% ipython --no-banner

In [1]: import numpy as np

In [2]: import numpy.linalg as la

In [3]: np.set_printoptions(suppress=True, linewidth=140)

In [4]: rd = lambda a: np.round(a, 2) + 0

In [5]: K = np.array([[0.7, 1.8, -2.3, 0.4], [0.4, 0.7, 0.7, -1.3], [1.3, -0.4, 1.1, 0.1]])

In [6]: K
Out[6]: 
array([[ 0.7,  1.8, -2.3,  0.4],
       [ 0.4,  0.7,  0.7, -1.3],
       [ 1.3, -0.4,  1.1,  0.1]])

In [7]: W1 = np.array([[0, 1, 2], [3, 0, 2], [0, 1, 3], [1, 2, 3]])

In [8]: b = np.array([1, 2, -2])

In [9]: act = np.maximum(K @ W1 + b, 0)

In [10]: (act > 0).astype(int)
Out[10]: 
array([[1, 1, 0],
       [1, 1, 0],
       [0, 1, 1]])

In [11]: Z = np.array([[-3, -2], [0, -3], [-1, -3]])

In [12]: W1 @ Z
Out[12]: 
array([[ -2,  -9],
       [-11, -12],
       [ -3, -12],
       [ -6, -17]])

In [13]: print(rd(act @ Z))
[[-20.4 -17.2]
 [ -5.4  -5.1]
 [ -3.4 -24. ]]

In [14]: x0 = np.array([3, 2, -2, 0])

In [15]: K @ np.eye(4)[2]
Out[15]: array([-2.3,  0.7,  1.1])

In [16]: (K @ x0).argmax()
Out[16]: np.int64(0)

In [17]: np.sign((K @ x0).round(6))
Out[17]: array([1., 1., 1.])

In [18]: rd(K * x0)
Out[18]: 
array([[ 2.1,  3.6,  4.6,  0. ],
       [ 1.2,  1.4, -1.4,  0. ],
       [ 3.9, -0.8, -2.2,  0. ]])

In [19]: print(rd(K @ x0))
[10.3  1.2  0.9]

In [20]: r0, r1 = K[1], K[0]

In [21]: print(rd(r0 @ r1))
-0.59

In [22]: print(r0 @ r0)
2.83

In [23]: pr = (r0 @ r1) / (r0 @ r0) * r0

In [24]: rd(pr)
Out[24]: array([-0.08, -0.15, -0.15,  0.27])

In [25]: rd((r1 - pr) @ r0)
Out[25]: np.float64(0.0)

In [26]: rd(np.outer(r0, r1))
Out[26]: 
array([[ 0.28,  0.72, -0.92,  0.16],
       [ 0.49,  1.26, -1.61,  0.28],
       [ 0.49,  1.26, -1.61,  0.28],
       [-0.91, -2.34,  2.99, -0.52]])

In [27]: def softmax(z):
    ...:     e = np.exp(z - z.max(axis=-1, keepdims=True))
    ...:     return e / e.sum(axis=-1, keepdims=True)
    ...: 

In [28]: softmax(K).sum(axis=1)
Out[28]: array([1., 1., 1.])

In [29]: rd(softmax(10 * K[1]))
Out[29]: array([0.02, 0.49, 0.49, 0.  ])

In [30]: rd(softmax(K[1] + 4))
Out[30]: array([0.26, 0.35, 0.35, 0.05])

In [31]: att = K @ K.T / np.sqrt(4)

In [32]: rd(softmax(att)[1] @ K)
Out[32]: array([ 0.65,  0.56,  0.45, -0.76])

In [33]: data = np.load("sample8.npy")

In [34]: data
Out[34]: 
array([[ 1,  1,  1],
       [ 1,  1,  1],
       [-1, -1, -3],
       [ 0,  0,  0],
       [ 3, -1, -2],
       [-3,  1,  0],
       [ 2, -2, -3],
       [ 0,  0,  0],
       [ 0,  0,  0],
       [ 0,  0,  0],
       [ 0,  0,  0],
       [ 0,  0,  0],
       [-3,  1,  0],
       [ 1,  1,  1],
       [-3,  1,  0],
       [ 0,  0,  0]])

In [35]: # rows 0 and 1 are equal

In [36]: Z = data[[7, 5]].astype(float)

In [37]: for _ in range(6):
    ...:     z = la.norm(data[:, None] - Z, axis=-1).argmin(axis=1)
    ...:     Z = np.array([data[z == j].mean(axis=0) for j in range(2)])
    ...: 

In [38]: z
Out[38]: array([0, 0, 0, 0, 0, 1, 0, 0, 0, 0, 0, 0, 1, 0, 1, 0])

In [39]: np.bincount(z)
Out[39]: array([13,  3])

In [40]: rd(Z[1] - Z[0])
Out[40]: array([-3.54,  1.08,  0.38])

In [41]: Xc = data - data.mean(axis=0)

In [42]: vecs = la.svd(Xc)[2][:2]

In [43]: Y = Xc - Xc @ vecs.T @ vecs

In [44]: rd(Y.std(axis=0))
Out[44]: array([0.04, 0.2 , 0.12])

In [45]: print(rd((Xc @ vecs.T).std(axis=0)))
[1.81 1.27]

In [46]: data @ data
ValueError: matmul: Input operand 1 has a mismatch in its core dimension 0, with gufunc signature (n?,k),(k,m?)->(n?,m?) (size 16 is different from 3)


In [47]: cov = data.T @ data

In [48]: print(rd(la.svd(data, compute_uv=False) ** 2))
[52.22 26.97  1.82]

In [49]: np.trace(cov), (data ** 2).sum()
Out[49]: (np.int64(81), np.int64(81))

In [50]: la.matrix_rank(cov)
Out[50]: np.int64(3)

In [51]: print(cov)
[[ 44 -12  -6]
 [-12  12  14]
 [ -6  14  25]]

In [52]: Y = np.c_[data[:, :1] @ np.array([[2]]), np.array([0, 1, -3, -3, 2, 1, 3, 2, 0, 3, -1, 0, -1, 3, 0, 3])]

In [53]: print(Y)
[[ 2  0]
 [ 2  1]
 [-2 -3]
 [ 0 -3]
 [ 6  2]
 [-6  1]
 [ 4  3]
 [ 0  2]
 [ 0  0]
 [ 0  3]
 [ 0 -1]
 [ 0  0]
 [-6 -1]
 [ 2  3]
 [-6  0]
 [ 0  3]]

In [54]: print(rd(la.lstsq(data, Y[:, 0])[0]))
[2. 0. 0.]

In [55]: rd(la.norm(Y - data @ la.lstsq(data, Y)[0], axis=0))
Out[55]: array([0.  , 7.36])

In [56]: la.matrix_rank(np.c_[data, Y])
Out[56]: np.int64(4)

In [57]: x0 = np.array([2, 3, 3])

In [58]: y = data @ x0

In [59]: b, lr = np.zeros(3), 1 / la.norm(data, 2) ** 2

In [60]: for i in range(3):
    ...:     b -= lr * data.T @ (data @ b - y)
    ...:     if i % 1 == 0: print(i, round(la.norm(data @ b - y), 2))
    ...: 
0 11.21
1 5.67
2 3.17

In [61]: rd(b)
Out[61]: array([1.5 , 1.66, 3.25])

In [62]: feats = np.load("mat.npy")

In [63]: feats
Out[63]: 
array([[ 8.95,  0.02, -6.08],
       [-5.21, -1.14,  2.9 ],
       [-0.98, -2.18, -0.01]])

In [64]: proj = np.triu(np.array([[-2, 3, 1], [-2, 0, 0], [3, 1, 3]]), 1) + np.eye(3)

In [65]: Y = proj @ feats @ la.inv(proj)

In [66]: rd(la.det(Y))
Out[66]: np.float64(-5.64)

In [67]: la.matrix_rank(Y)
Out[67]: np.int64(3)

In [68]: r0, r1 = feats[1], feats[2]

In [69]: print(rd(r0 @ r0))
36.85

In [70]: pr = (r0 @ r1) / (r0 @ r0) * r0

In [71]: print(rd(la.norm(r0 + r1) ** 2 + la.norm(r0 - r1) ** 2))
85.13

In [72]: rd((r1 - pr) @ r0)
Out[72]: np.float64(0.0)

In [73]: r0 = np.array([1, 1, 3])

In [74]: Y = feats + np.outer(r0, np.eye(3)[2])

In [75]: print(Y)
[[ 8.95  0.02 -5.08]
 [-5.21 -1.14  3.9 ]
 [-0.98 -2.18  2.99]]

In [76]: la.matrix_rank(Y - feats)
Out[76]: np.int64(1)

In [77]: arr = np.loadtxt("block12.csv", delimiter=",")

In [78]: rd(arr)
Out[78]: 
array([[-1.17, -2.04, -4.41],
       [ 1.55,  4.73, -0.5 ],
       [-1.41, -2.97, -3.76],
       [ 0.24,  2.13, -4.52],
       [-1.21, -2.19, -4.33],
       [-0.15, -1.9 ,  4.62],
       [ 1.57,  4.74, -0.27],
       [-1.41, -4.6 ,  1.35],
       [ 1.38,  2.83,  3.89],
       [ 0.93,  3.76, -3.16],
       [-0.24, -2.15,  4.51],
       [-1.6 , -4.74,  0.  ],
       [ 1.54,  3.52,  3.2 ],
       [ 1.04,  3.97, -2.85],
       [ 0.65,  3.15, -3.83],
       [-0.9 , -1.15, -4.78],
       [-1.17, -4.23,  2.39],
       [-0.98, -3.86,  3.02],
       [-1.57, -4.74,  0.28],
       [ 0.51, -0.06,  4.97],
       [-1.63, -4.72, -0.31],
       [ 1.65,  4.69,  0.57],
       [ 1.53,  3.49,  3.24],
       [-1.67, -4.61, -1.  ]])

In [79]: # rows and columns are dependent

In [80]: blk = np.stack([feats, -1 * feats, feats[::-1]])

In [81]: la.matrix_rank(blk)
Out[81]: array([3, 3, 3])

In [82]: blk.shape
Out[82]: (3, 3, 3)

In [83]: rd(la.norm(blk, axis=(1, 2)))
Out[83]: array([12.63, 12.63, 12.63])

In [84]: U, sv, Vh = la.svd(arr)

In [85]: vecs = Vh[:(sv > 1e-8).sum()]

In [86]: rng = np.random.default_rng(1379)

In [87]: x0 = arr[1] + 4 * arr[0] + rng.integers(2) * np.eye(3)[1]

In [88]: rd(x0)
Out[88]: array([ -3.12,  -3.44, -18.15])

In [89]: print(la.matrix_rank(np.vstack([arr, x0])))
2

In [90]: D = la.norm(arr[:, None] - arr[None], axis=-1)

In [91]: rd(D[:5, :5])
Out[91]: 
array([[0.  , 8.28, 1.16, 4.4 , 0.18],
       [8.28, 0.  , 8.87, 4.96, 8.38],
       [1.16, 8.87, 0.  , 5.42, 0.98],
       [4.4 , 4.96, 5.42, 0.  , 4.57],
       [0.18, 8.38, 0.98, 4.57, 0.  ]])

In [92]: D.mean(axis=1).argmax()
Out[92]: np.int64(8)

In [93]: (D + 1e9 * np.eye(24)).round(6).argmin(axis=1)
Out[93]: array([ 4,  6,  4, 14,  0, 10,  1, 18, 22, 13,  5, 18, 22,  9,  9,  0, 17, 16, 11,  5, 11,  6, 12, 20])

In [94]: cov = np.cov(arr, rowvar=False)

In [95]: rd(np.median(arr, axis=0))
Out[95]: array([-0.19, -1.53, -0.14])

In [96]: rd(cov)
Out[96]: 
array([[ 1.61,  4.49,  0.88],
       [ 4.49, 13.54, -0.85],
       [ 0.88, -0.85, 10.83]])

In [97]: np.argwhere(np.triu(np.abs(np.corrcoef(arr.T)) > 0.8, 1))
Out[97]: array([[0, 1]])

In [98]: rd(np.corrcoef(arr.T))
Out[98]: 
array([[ 1.  ,  0.96,  0.21],
       [ 0.96,  1.  , -0.07],
       [ 0.21, -0.07,  1.  ]])

In [99]: X = np.loadtxt("x.csv", delimiter=",")

In [100]: X
Out[100]: 
array([[-4.07,  0.78, -0.33],
       [-0.14, -0.82, -1.  ],
       [ 3.78,  0.89, -1.99],
       [ 1.93, -0.02, -0.51],
       [-2.88,  0.58, -3.2 ],
       [-2.32,  2.74, -0.02],
       [-0.4 ,  0.58,  1.73],
       [-2.03, -3.99, -3.77],
       [-1.75,  4.56, -4.96],
       [ 0.79,  7.44, -3.24]])

In [101]: cov = np.cov(X, rowvar=False)

In [102]: cov.shape
Out[102]: (3, 3)

In [103]: rd(np.polyfit(X[:, 1], X[:, 0], 1))
Out[103]: array([ 0.08, -0.81])

In [104]: rd(np.median(X, axis=0))
Out[104]: array([-1.08,  0.68, -1.5 ])

In [105]: rd(np.corrcoef(X.T))
Out[105]: 
array([[ 1.  ,  0.11,  0.07],
       [ 0.11,  1.  , -0.21],
       [ 0.07, -0.21,  1.  ]])

In [106]: proj = X @ la.solve(X.T @ X, X.T)

In [107]: np.allclose(proj @ proj, proj)
Out[107]: True

In [108]: rd(np.trace(proj))
Out[108]: np.float64(3.0)

In [109]: rd(la.eigvalsh(proj))
Out[109]: array([0., 0., 0., 0., 0., 0., 0., 1., 1., 1.])

In [110]: rd(proj @ X[:, 2])
Out[110]: array([-0.33, -1.  , -1.99, -0.51, -3.2 , -0.02,  1.73, -3.77, -4.96, -3.24])

In [111]: rd(proj)
Out[111]: 
array([[ 0.32, -0.02, -0.32, -0.16,  0.17,  0.21,  0.07,  0.04,  0.1 , -0.03],
       [-0.02,  0.04,  0.04,  0.02,  0.06, -0.05, -0.05,  0.14,  0.04, -0.04],
       [-0.32,  0.04,  0.4 ,  0.18, -0.07, -0.2 , -0.12,  0.05,  0.08,  0.18],
       [-0.16,  0.02,  0.18,  0.09, -0.06, -0.11, -0.05,  0.02,  0.  ,  0.05],
       [ 0.17,  0.06, -0.07, -0.06,  0.25,  0.07, -0.06,  0.28,  0.24,  0.04],
       [ 0.21, -0.05, -0.2 , -0.11,  0.07,  0.21,  0.09, -0.15,  0.1 ,  0.13],
       [ 0.07, -0.05, -0.12, -0.05, -0.06,  0.09,  0.08, -0.18, -0.08,  0.  ],
       [ 0.04,  0.14,  0.05,  0.02,  0.28, -0.15, -0.18,  0.62,  0.14, -0.24],
       [ 0.1 ,  0.04,  0.08,  0.  ,  0.24,  0.1 , -0.08,  0.14,  0.42,  0.36],
       [-0.03, -0.04,  0.18,  0.05,  0.04,  0.13,  0.  , -0.24,  0.36,  0.58]])

In [112]: print(rd(np.diag(proj)))
[0.32 0.04 0.4  0.09 0.25 0.21 0.08 0.62 0.42 0.58]
